% ipython --no-banner

In [1]: import numpy as np

In [2]: from numpy import linalg as LA

In [3]: np.set_printoptions(suppress=True, linewidth=100)

In [4]: def rnd(a):
   ...:     return np.round(a, 1) + 0
   ...: 

In [5]: m1 = np.array([[0, -2], [0, 0]])

In [6]: Uu, s, Vh = LA.svd(m1)

In [7]: V = Vh[:(s > 1e-8).sum()]

In [8]: rng = np.random.default_rng(82918)

In [9]: x0 = m1[1] + -1 * m1[0] + rng.integers(2) * np.eye(2)[0]

In [10]: x0
Out[10]: array([1., 2.])

In [11]: LA.matrix_rank(np.vstack([m1, x0]))
Out[11]: np.int64(2)

In [12]: V.T @ V
Out[12]: 
array([[0., 0.],
       [0., 1.]])

In [13]: np.diag(V.T @ V)
Out[13]: array([0., 1.])

In [14]: rnd(LA.norm(x0 - V.T @ V @ x0))
Out[14]: np.float64(1.0)

In [15]: rk = LA.matrix_rank(m1)

In [16]: rk
Out[16]: np.int64(1)

In [17]: ns = LA.svd(m1)[2][rk:].T

In [18]: LA.matrix_rank(m1.T @ m1), LA.matrix_rank(m1 @ m1.T)
Out[18]: (np.int64(1), np.int64(1))

In [19]: [int(LA.matrix_rank(m1[:, :j + 1])) for j in range(2)]
Out[19]: [0, 1]

In [20]: ns[:, 0] / ns[np.abs(ns[:, 0]).round(6).argmax(), 0]
Out[20]: array([1., 0.])

In [21]: [int(LA.matrix_rank(np.delete(m1, i, axis=0))) for i in range(2)]
Out[21]: [0, 1]

In [22]: ns @ ns.T
Out[22]: 
array([[1., 0.],
       [0., 0.]])

In [23]: ns.shape
Out[23]: (2, 1)

In [24]: hat = np.triu(np.array([[2, 2], [2, 0]]), 1) + np.eye(2)

In [25]: Y = hat @ m1 @ LA.inv(hat)

In [26]: Y
Out[26]: 
array([[ 0., -2.],
       [ 0.,  0.]])

In [27]: np.trace(Y), np.trace(m1)
Out[27]: (np.float64(0.0), np.int64(0))

In [28]: np.argsort(-LA.norm(m1, axis=0).round(6), kind="stable")[:3]
Out[28]: array([1, 0])

In [29]: J = np.array([[-1, 2, 3, 1], [-3, -3, 3, 2], [2, -3, 0, 0]])

In [30]: J[:, 0] = -1 * J[:, 3]

In [31]: J
Out[31]: 
array([[-1,  2,  3,  1],
       [-2, -3,  3,  2],
       [ 0, -3,  0,  0]])

In [32]: T = np.stack([J, 2 * J, J[::-1]])

In [33]: np.einsum("bij,cij->bc", T, T)
Out[33]: 
array([[ 50, 100,  14],
       [100, 200,  28],
       [ 14,  28,  50]])

In [34]: LA.matrix_rank(T.reshape(3, -1))
Out[34]: np.int64(2)

In [35]: rnd(LA.norm(T, axis=(1, 2)))
Out[35]: array([ 7.1, 14.1,  7.1])

In [36]: (T @ J.T).shape
Out[36]: (3, 3, 3)

In [37]: T.sum(axis=0)
Out[37]: 
array([[ -3,   3,   9,   3],
       [ -8, -12,  12,   8],
       [ -1,  -7,   3,   1]])

In [38]: T.shape
Out[38]: (3, 3, 4)

In [39]: r0 = np.array([5, 3, 4])

In [40]: np.correlate(J[1], J[0], "full")
Out[40]: array([ -2,  -9, -10,   7,  15,   1,  -2])

In [41]: np.convolve(J[1], r0)
Out[41]: array([-10, -21,  -2,   7,  18,   8])

In [42]: Y = J / LA.norm(J, axis=1)
ValueError: operands could not be broadcast together with shapes (3,4) (3,) 


In [43]: Y = J / LA.norm(J, axis=1, keepdims=True)

In [44]: gram = Y @ Y.T

In [45]: rnd(np.degrees(np.arccos(np.clip(gram[1, 0], -1, 1))))
Out[45]: np.float64(69.2)

In [46]: rnd(LA.norm(Y, axis=1))
Out[46]: array([1., 1., 1.])

In [47]: (gram - 2 * np.eye(3)).round(6).argmax(axis=1)
Out[47]: array([1, 2, 1])

In [48]: Uu, s = LA.svd(J)
ValueError: too many values to unpack (expected 2)


In [49]: Uu, s, Vh = LA.svd(J, full_matrices=False)

In [50]: np.abs(Uu[:, 0]).round(6).argmax()
Out[50]: np.int64(1)

In [51]: (s > 1e-8).sum()
Out[51]: np.int64(3)

In [52]: rnd(np.abs(Vh[0]))
Out[52]: array([0.4, 0.5, 0.6, 0.4])

In [53]: rnd(s)
Out[53]: array([5.6, 4.3, 0.5])

In [54]: s = 3 * 0.5 ** np.arange(3)

In [55]: q, _ = LA.qr(np.array([[-0.9, 0.6, -0.7], [-1.1, -0.7, -0.8], [0.8, -1.5, -0.7]]))

In [56]: M = rng.normal(size=(15, 3)) * s @ q

In [57]: rnd(M)
Out[57]: 
array([[ 0.6,  0.9, -0.5],
       [-1.2, -0.4,  0.6],
       [-1.1,  0.5,  1.9],
       [ 0.2, -3. , -4.2],
       [-2.4, -0.1,  1.2],
       [ 2.9, -0.1, -4.5],
       [-0.8,  0.3,  2.5],
       [ 0.6,  1.5,  0. ],
       [-0.9, -0.2,  0.9],
       [-2.2,  1.6,  3.2],
       [-1.2,  0.9,  3.1],
       [-0.7,  0.7,  1.2],
       [ 1.5, -0.6,  0. ],
       [-1.4,  1.4,  2. ],
       [-0.2,  0.6,  2.2]])

In [58]: basis = M[[8, 5]].astype(float)

In [59]: for _ in range(7):
    ...:     idx = LA.norm(M[:, None] - basis, axis=-1).argmin(axis=1)
    ...:     basis = np.array([M[idx == j].mean(axis=0) for j in range(2)])
    ...: 

In [60]: idx
Out[60]: array([0, 0, 0, 1, 0, 1, 0, 0, 0, 0, 0, 0, 0, 0, 0])

In [61]: rnd(basis[1] - basis[0])
Out[61]: array([ 2.3, -2.1, -5.8])

In [62]: np.bincount(idx)
Out[62]: array([13,  2])

In [63]: rnd(basis)
Out[63]: 
array([[-0.7,  0.5,  1.4],
       [ 1.5, -1.6, -4.4]])
